$ python -q
>>> import numpy as np
>>> import numpy.linalg as la
>>> np.set_printoptions(precision=1, suppress=True, linewidth=140)
>>> E = np.load("data.npy")
>>> E
array([[ 1, -1,  1, -1, -1,  1, -1,  1],
       [ 1, -1,  1, -1,  1, -1,  1, -1],
       [ 1,  1, -1, -1,  1,  1, -1, -1],
       [ 1, -1, -1,  1,  1, -1, -1,  1],
       [ 1,  1,  1,  1, -1, -1, -1, -1],
       [ 1, -1, -1,  1, -1,  1,  1, -1],
       [ 1,  1, -1, -1, -1, -1,  1,  1],
       [ 1,  1,  1,  1,  1,  1,  1,  1]])
>>> r0 = np.array([0, 1])
>>> np.polyval(r0, E[5])
array([1, 1, 1, 1, 1, 1, 1, 1])
>>> np.cross(E[5, :3], E[4, :3])
array([ 0, -2,  2])
>>> np.correlate(E[5], E[4], "full")
array([-1,  0,  1,  0,  3,  0, -3,  0, -3,  0,  3,  0,  1,  0, -1])
>>> E @ E.T
array([[8, 0, 0, 0, 0, 0, 0, 0],
       [0, 8, 0, 0, 0, 0, 0, 0],
       [0, 0, 8, 0, 0, 0, 0, 0],
       [0, 0, 0, 8, 0, 0, 0, 0],
       [0, 0, 0, 0, 8, 0, 0, 0],
       [0, 0, 0, 0, 0, 8, 0, 0],
       [0, 0, 0, 0, 0, 0, 8, 0],
       [0, 0, 0, 0, 0, 0, 0, 8]])
>>> la.svd(E, compute_uv=False)
array([2.8, 2.8, 2.8, 2.8, 2.8, 2.8, 2.8, 2.8])
>>> la.norm(E, axis=0)
array([2.8, 2.8, 2.8, 2.8, 2.8, 2.8, 2.8, 2.8])
>>> E[:, 2] @ E[:, 1]
np.int64(0)
>>> E.T @ E
array([[8, 0, 0, 0, 0, 0, 0, 0],
       [0, 8, 0, 0, 0, 0, 0, 0],
       [0, 0, 8, 0, 0, 0, 0, 0],
       [0, 0, 0, 8, 0, 0, 0, 0],
       [0, 0, 0, 0, 8, 0, 0, 0],
       [0, 0, 0, 0, 0, 8, 0, 0],
       [0, 0, 0, 0, 0, 0, 8, 0],
       [0, 0, 0, 0, 0, 0, 0, 8]])
>>> la.pinv(E)
array([[ 0.1,  0.1,  0.1,  0.1,  0.1,  0.1,  0.1,  0.1],
       [-0.1, -0.1,  0.1, -0.1,  0.1, -0.1,  0.1,  0.1],
       [ 0.1,  0.1, -0.1, -0.1,  0.1, -0.1, -0.1,  0.1],
       [-0.1, -0.1, -0.1,  0.1,  0.1,  0.1, -0.1,  0.1],
       [-0.1,  0.1,  0.1,  0.1, -0.1, -0.1, -0.1,  0.1],
       [ 0.1, -0.1,  0.1, -0.1, -0.1,  0.1, -0.1,  0.1],
       [-0.1,  0.1, -0.1, -0.1, -0.1,  0.1,  0.1,  0.1],
       [ 0.1, -0.1, -0.1,  0.1, -0.1, -0.1,  0.1,  0.1]])
>>> r0 = np.array([3, 8, 5, 9, 2, 7, 3, 7])
>>> B = E + np.outer(r0, np.eye(8)[1])
>>> la.matrix_rank(B - E)
np.int64(1)
>>> round(la.det(B) / la.det(E), 1), np.round(1 + la.solve(E, r0)[1], 1)
(np.float64(-0.3), np.float64(-0.2))
>>> feats = np.loadtxt("mat.csv", delimiter=",")
>>> feats
array([[ 1. ,  0. ,  0. ,  0. ,  0. ,  0. ,  0. ,  0. ,  0. ],
       [ 0. ,  1. ,  0. ,  0. ,  0. ,  0. ,  0. ,  0. ,  0. ],
       [ 0. ,  0. ,  0.3,  0. ,  0. ,  0. ,  0. ,  0. , -1. ],
       [ 0. ,  0. ,  0. ,  1. ,  0. ,  0. ,  0. ,  0. ,  0. ],
       [ 0. ,  0. ,  0. ,  0. ,  1. ,  0. ,  0. ,  0. ,  0. ],
       [ 0. ,  0. ,  0. ,  0. ,  0. ,  1. ,  0. ,  0. ,  0. ],
       [ 0. ,  0. ,  0. ,  0. ,  0. ,  0. ,  1. ,  0. ,  0. ],
       [ 0. ,  0. ,  0. ,  0. ,  0. ,  0. ,  0. ,  1. ,  0. ],
       [ 0. ,  0. ,  1. ,  0. ,  0. ,  0. ,  0. ,  0. ,  0.3]])
>>> t3 = np.stack([E, 5 * E, E[::-1]])
>>> print((t3 @ E.T).shape)
(3, 8, 8)
>>> la.norm(t3, axis=(1, 2))
array([ 8., 40.,  8.])
>>> t3.sum(axis=0)
array([[ 7, -5,  7, -5, -5,  7, -5,  7],
       [ 7, -5,  5, -7,  5, -7,  7, -5],
       [ 7,  5, -7, -5,  5,  7, -5, -7],
       [ 7, -5, -5,  7,  5, -7, -7,  5],
       [ 7,  5,  5,  7, -5, -7, -7, -5],
       [ 7, -5, -7,  5, -5,  7,  5, -7],
       [ 7,  5, -5, -7, -5, -7,  7,  5],
       [ 7,  5,  7,  5,  5,  7,  5,  7]])
>>> la.matrix_rank(t3.reshape(3, -1))
np.int64(2)
>>> data = np.load("block18.npy")
>>> data
array([[ 0, -1,  0,  0,  0,  0,  2,  0,  0],
       [ 0,  2, -1, -1,  1, -1,  2,  1, -1],
       [ 0,  0, -1,  1,  1, -2,  2,  1,  1],
       [ 0,  0,  0,  2, -1,  0, -1,  2, -1],
       [ 0,  0,  0,  0, -1, -1,  2, -2,  1],
       [ 0,  0,  0,  0,  0,  0,  2,  1,  0],
       [ 0,  0,  0,  0,  0,  0,  1,  2, -1],
       [ 0,  0,  0,  0,  0,  0,  0,  1,  1],
       [ 0,  0,  0,  0,  0,  0,  0,  0,  1]])
>>> r0, g = data[3], data[5]
>>> r0 @ g
np.int64(0)
>>> p = (r0 @ g) / (r0 @ r0) * r0
>>> g - p
array([0., 0., 0., 0., 0., 0., 2., 1., 0.])
>>> print(p)
[ 0.  0.  0.  0. -0.  0. -0.  0. -0.]
>>> print((g - p) @ r0)
0.0
>>> print(np.outer(r0, g))
[[ 0  0  0  0  0  0  0  0  0]
 [ 0  0  0  0  0  0  0  0  0]
 [ 0  0  0  0  0  0  0  0  0]
 [ 0  0  0  0  0  0  4  2  0]
 [ 0  0  0  0  0  0 -2 -1  0]
 [ 0  0  0  0  0  0  0  0  0]
 [ 0  0  0  0  0  0 -2 -1  0]
 [ 0  0  0  0  0  0  4  2  0]
 [ 0  0  0  0  0  0 -2 -1  0]]
>>> round(la.norm(r0 + g) ** 2 + la.norm(r0 - g) ** 2, 1)
np.float64(32.0)
>>> J = np.load("layer11.npy")
>>> J
array([[ 4,  0,  0,  0,  0,  0,  0,  0,  0,  0,  0,  0],
       [-1, -3,  0,  0,  0,  0,  0,  0,  0,  0,  0,  0],
       [-1,  0, -3,  0,  0,  0,  0,  0,  0,  0,  0,  0],
       [ 5,  2, -1, -3,  0,  0,  0,  0,  0,  0,  0,  0],
       [-1, -3, -5,  5, -2,  0,  0,  0,  0,  0,  0,  0],
       [-2, -2, -2, -4, -1, -5,  0,  0,  0,  0,  0,  0],
       [ 4, -1, -3,  3,  5, -2, -4,  0,  0,  0,  0,  0],
       [ 0,  2, -5, -5,  5, -4,  4,  2,  0,  0,  0,  0],
       [ 2, -3, -2, -2, -3,  4,  1,  3,  5,  0,  0,  0],
       [-5, -4, -2, -4, -4, -3, -4,  4,  4,  1,  0,  0],
       [-3, -1,  1, -2,  4,  1, -3, -4, -2, -5,  2,  0],
       [ 5,  1,  2, -4,  5,  0, -5, -5, -3,  4, -3, -1]])
>>> def softmax(z):
...     e = np.exp(z - z.max(axis=-1, keepdims=True))
...     return e / e.sum(axis=-1, keepdims=True)
... 
>>> np.round(softmax(E[3]), 1) + 0
array([0.2, 0. , 0. , 0.2, 0.2, 0. , 0. , 0.2])
>>> softmax(E).sum(axis=1)
array([1., 1., 1., 1., 1., 1., 1., 1.])
>>> scores = E @ E.T / np.sqrt(8)
>>> print(np.round(softmax(scores + np.triu(np.full(scores.shape, -np.inf), 1)), 1) + 0)
[[1.  0.  0.  0.  0.  0.  0.  0. ]
 [0.1 0.9 0.  0.  0.  0.  0.  0. ]
 [0.1 0.1 0.9 0.  0.  0.  0.  0. ]
 [0.1 0.1 0.1 0.8 0.  0.  0.  0. ]
 [0.  0.  0.  0.  0.8 0.  0.  0. ]
 [0.  0.  0.  0.  0.  0.8 0.  0. ]
 [0.  0.  0.  0.  0.  0.  0.7 0. ]
 [0.  0.  0.  0.  0.  0.  0.  0.7]]
>>> np.round(softmax(scores), 1) + 0
array([[0.7, 0. , 0. , 0. , 0. , 0. , 0. , 0. ],
       [0. , 0.7, 0. , 0. , 0. , 0. , 0. , 0. ],
       [0. , 0. , 0.7, 0. , 0. , 0. , 0. , 0. ],
       [0. , 0. , 0. , 0.7, 0. , 0. , 0. , 0. ],
       [0. , 0. , 0. , 0. , 0.7, 0. , 0. , 0. ],
       [0. , 0. , 0. , 0. , 0. , 0.7, 0. , 0. ],
       [0. , 0. , 0. , 0. , 0. , 0. , 0.7, 0. ],
       [0. , 0. , 0. , 0. , 0. , 0. , 0. , 0.7]])
>>> softmax(scores).round(6).argmax(axis=1)
array([0, 1, 2, 3, 4, 5, 6, 7])
>>> gram = J.T @ J
>>> la.matrix_rank(gram)
np.int64(12)
>>> np.round(la.svd(J, compute_uv=False) ** 2, 1) + 0
array([270.7, 164.4, 120.8, 101.7,  95. ,  49.8,  21. ,  16.4,   9.7,   0.5,   0. ,   0. ])
>>> print((J @ J.T).shape)
(12, 12)
>>> np.round(la.eigvalsh(gram)[::-1], 1) + 0
array([270.7, 164.4, 120.8, 101.7,  95. ,  49.8,  21. ,  16.4,   9.7,   0.5,   0. ,   0. ])
>>> gram
array([[127,  38,   8,   2,  51,  22, -10, -27, -19,  30, -21,  -5],
       [ 38,  58,  25,  -6,  39,   3,  23, -22, -32,   5,  -5,  -1],
       [  8,  25,  86,   4,   0,  35, -15, -38, -26,   1,  -4,  -2],
       [  2,  -6,   4, 124, -22,  36,   8,  -4, -10, -10,   8,   4],
       [ 51,  39,   0, -22, 121, -21, -24, -56, -54,  -4,  -7,  -5],
       [ 22,   3,  35,  36, -21,  71,   5, -12,   6,  -8,   2,   0],
       [-10,  23, -15,   8, -24,   5,  83,  32,  10,  -9,   9,   5],
       [-27, -22, -38,  -4, -56, -12,  32,  70,  54,   4,   7,   5],
       [-19, -32, -26, -10, -54,   6,  10,  54,  54,   2,   5,   3],
       [ 30,   5,   1, -10,  -4,  -8,  -9,   4,   2,  42, -22,  -4],
       [-21,  -5,  -4,   8,  -7,   2,   9,   7,   5, -22,  13,   3],
       [ -5,  -1,  -2,   4,  -5,   0,   5,   5,   3,  -4,   3,   1]])
>>> Q, _ = la.qr(np.array([[-1.3, 0.2, -2.1, 0.5, -0.5, 1.0, 2.3, -2.0, 1.1, 0.0],
...     [-1.2, 0.1, -2.7, 2.1, 1.7, -0.4, -0.2, 2.0, -0.5, -1.9],
...     [-0.1, 1.3, -2.2, -0.1, -1.4, 1.8, 0.0, 1.2, -0.8, 1.3],
...     [0.7, 0.9, -0.8, 0.0, -1.2, 0.4, 0.9, -1.3, -0.7, 0.7],
...     [-0.5, -1.1, 1.0, -2.0, -1.0, -0.7, -1.9, 0.4, 0.9, -1.3],
...     [0.3, 1.0, 0.1, -0.9, 0.3, -0.1, -0.1, -0.6, -1.2, -0.3],
...     [-0.2, 1.1, 0.0, -1.8, 0.5, 0.1, -0.1, -1.3, 1.2, -0.9],
...     [0.3, 0.3, -1.0, 0.7, 0.6, -2.0, -1.8, 1.1, 0.8, 0.3],
...     [0.2, 0.2, 0.5, 0.1, -0.4, -0.9, 0.0, 1.0, 0.9, 0.4],
...     [1.1, 0.5, -2.2, 0.9, 0.7, -0.5, 0.9, 0.4, -1.7, 0.3]]))
>>> A = Q[:, :8]
>>> A.round(1) + 0
array([[-0.6, -0.2,  0.2, -0.1,  0.3,  0. , -0.6, -0.2],
       [-0.5, -0.2,  0.4,  0.3, -0.3, -0.1,  0.2,  0.2],
       [ 0. , -0.5,  0.1, -0.2,  0.5,  0.1,  0.5,  0.2],
       [ 0.3, -0.3,  0.1, -0.1,  0.4, -0.2, -0.2, -0.4],
       [-0.2,  0.4,  0. , -0.8,  0. , -0.3,  0.1,  0.1],
       [ 0.1, -0.4, -0.3, -0.1, -0.3, -0.1,  0. ,  0. ],
       [-0.1, -0.5, -0.4, -0.3, -0.5,  0. , -0.1,  0. ],
       [ 0.1, -0.1,  0.2,  0. , -0.2, -0.7,  0.2, -0.4],
       [ 0.1, -0.1, -0.2,  0.2,  0.2, -0.5, -0.3,  0.7],
       [ 0.5, -0.1,  0.7, -0.3, -0.3,  0.2, -0.3,  0.3]])
>>> B = np.c_[A[:, :5] @ np.array([[5, 1, 3, 7, -6],
...     [6, 9, 9, -3, -5],
...     [8, 9, 0, -7, -5],
...     [-8, -1, -6, 5, 5],
...     [6, 2, -9, -6, 5]]), np.array([3, -5, 1, -2, 2, -5, 5, 1, -4, 5])]
>>> B.round(1) + 0
array([[ 0.1,  0. , -5.2, -6.9,  4. ,  3. ],
       [-4.5,  0.8, -1.7, -2.7,  1.5, -5. ],
       [ 2.3, -2.5, -7.7, -3.6,  3.3,  1. ],
       [ 3.2, -0.8, -5.1, -0.2,  1.1, -2. ],
       [ 7.6,  4.1,  7.2, -6.7, -4.3,  2. ],
       [-5. , -6.3, -0.4,  5.3,  1. , -5. ],
       [-6.7, -8.5,  1.7,  4.8,  0.9,  5. ],
       [ 0.6,  1. ,  0.8,  0.8, -2.1,  1. ],
       [-1.7, -1.6, -3.4,  1.7,  2.7, -4. ],
       [ 7.7,  5.3,  5. , -0.7, -8.6,  5. ]])
>>> np.round(la.lstsq(A, B[:, 0])[0], 1) + 0
array([ 5.,  6.,  8., -8.,  6.,  0.,  0.,  0.])
>>> la.norm(la.qr(A)[0].T @ B, axis=0) ** 2 / ((B ** 2).sum(axis=0) + 1e-12)
array([1. , 1. , 1. , 1. , 1. , 0.6])
>>> la.matrix_rank(B)
np.int64(6)
>>> mat = np.loadtxt("dump.csv", delimiter=",")
>>> mat
array([[  0.6,  -0.1,  -0.3,   0.2,  -1.1,   0.4,   1.4,  -0.3],
       [  1.8,  -1.9,  -0.3,   0.9,  -0.9,  -0.2,   0.3,  -1.2],
       [  1.3,   0.3,  -0.2,  -0.1,   1.3,   0.3,   0.1,  -0.2],
       [  0.1,  -0.5,   0.7,   1.1,  -0.3,   0.5,   1.8,  -0.2],
       [ -0.2,  -0.1,  -0.6,  -0.4,  -1. ,   0.7,   1.3,  -0.6],
       [ -0.2,   0.2,  -1.8,  -1.7,   0.6,   1.4,   1. ,  -1.4],
       [ -1.6,   0.1,   0.5,   0.6,   0.1,  -0.8,   0.9,   1.7],
       [  1.7,   2.1,   0.7,  -0.1,   0.1,  -0.5,   0. ,   0.7],
       [  1.4,   0.7,   0. ,  -0.3,  -0.6,   0.5,  -1. ,  -2. ],
       [ -1.8,  -0.4,  -0.2,   1.3,  -0.5,  -1. ,   0.2,  -2.5],
       [  0.3,  -1.7,  -0.4,  -1.7,   0.2,   1.7,  -1. ,  -1. ],
       [ -0.7,   1.2,   0.3,   0. ,  -0.2,  -0.3,  -0.4,  -1.3],
       [  0.9,  -0.6,  -0.9,   1.5,   0.3,  -1.4,   0.5,   0.8],
       [ -0.4,   1.1,   0.2,  -0.6,  -1.6,   0.3,   0.1,   0.8],
       [ -0.4,  -2.8,  -0.4,  -0.8,   0. ,  -1.2,   0.8,   0. ],
       [  1.1,   0.7,   0.4,  -0.4,   1.9,  -0.6,   0.6,   0.2],
       [ -1.6,   1.4,  -1.2,   0.7,  -0.4,  -0.1,   0.1,  -0.4],
       [ -1.5,  -0.6,  -0.4,  -0.2,   0.4,   0.3,   0.7,  -0.5],
       [  1.1,  -0.2,  -0.6,   0.4,   0.3,  -0.4,   0.5,   1.5],
       [  0.1,  -0.1,  -1.1,   0.7,   0.6,   2.2,   2.6,   1.1],
       [ -1.8,   0.5,  -1.5,   0.6,  -2.4,   0.3,   1.1,   0.7],
       [ -1.5,  -0.9,   0. ,   0.5,   1.1,  -1.1,   1. ,   0.3],
       [ -0.4,  -1.2,  -0.5,   0.9,   1.3,  -0.6,   0.5,  -1.5],
       [  1.3,  -1.1,  -0.7,  -1.4,   1.1,   0. ,  -1.5,   0.5],
       [ -0.4,   1.5,  -3.1,   1.2,   0.2,  -1. ,   0.5,   0.6],
       [  0.5,  -0.2,   0.2,   0.3,  -1.6,  -1.4,  -0.7,   0. ],
       [  0.8,   0.3,  -0.9,  -0.4,   1. ,   0.5,   0.1,   0.8],
       [  0. ,   0.6,   0.8,  -0.5,   0.2,  -1.7,   0.3,   0.2],
       [ -1.2,   0.4,   0. ,  -0.3,  -1.1,  -0.2,  -0.3,   0.9],
       [ -0.5,   0.4,   0.9,  -0.5,   1.6,   0. ,  -0.6,   0.9],
       [  0. ,  -1.2,   0.7,  -1.5,  -0.7,  -0.8,  -1.1,  -0.5],
       [  1.8,   1.4,   0. ,  -1.7,   1. ,   0.9,   0.6,  -0.2],
       [  1.9,  -0.2,   2. ,  -0.5,   0.4,  -0.8,   1. ,   0.7],
       [ -0.3,  -0.2,   0.1,  -1.4,   0.1,  -0.1,   0. ,   0.2],
       [ -0.4,  -1.1,  -0.6,  -1.1,   0.7,  -0.3,   0.4,   0.9],
       [ -0.1,  -0.1,   1.5,  -0.2,  -0.4,   1.6,   0.2,   0. ],
       [  1.5,  -1.2,   0.3,  -1.8,  -0.6,   0.1,   0.3,  -1.3],
       [  1.1,   1.9,   1. ,  -2.1,  -1.6,  -1.8,  -0.3,   0.5],
       [  1.2,   0.7,  -0.6,   1.1,   0.3,   0.7,  -0.4,   0. ],
       [  6. ,   2. ,  16. ,   8. , -13. ,   2. ,  -7. ,  17. ],
       [ -1.7,  -1.4,   0. ,  -0.1,   0.1,   0.5,   0.4,  -0.8],
       [ -1.2,  -0.4,   1.3,  -0.2,  -1.5,   0.1,  -2. ,   0.8],
       [ -0.1,  -0.3,  -1.2,   0.1,   2.1,   0.3,   0.1,  -1.4]])
>>> B = mat / la.norm(mat, axis=1, keepdims=True)
>>> gram = B @ B.T
>>> print(np.round(np.degrees(np.arccos(np.clip(gram[12, 37], -1, 1))), 1))
100.2
>>> np.argwhere(np.triu(np.abs(gram) > 0.95, 1))
array([], shape=(0, 2), dtype=int64)
>>> print((gram - 2 * np.eye(43)).round(6).argmax(axis=1))
[ 4 36 15  0  0  4 21 37 36 22 36  9 18 28 34  2 24 40 12  3 28  6 42 10 16 37  2 37 13 15 36  2 15 34 14 39 10 27  2 41 17 28 22]
>>> la.norm(B, axis=1)
array([1., 1., 1., 1., 1., 1., 1., 1., 1., 1., 1., 1., 1., 1., 1., 1., 1., 1., 1., 1., 1., 1., 1., 1., 1., 1., 1., 1., 1., 1., 1., 1., 1.,
       1., 1., 1., 1., 1., 1., 1., 1., 1., 1.])
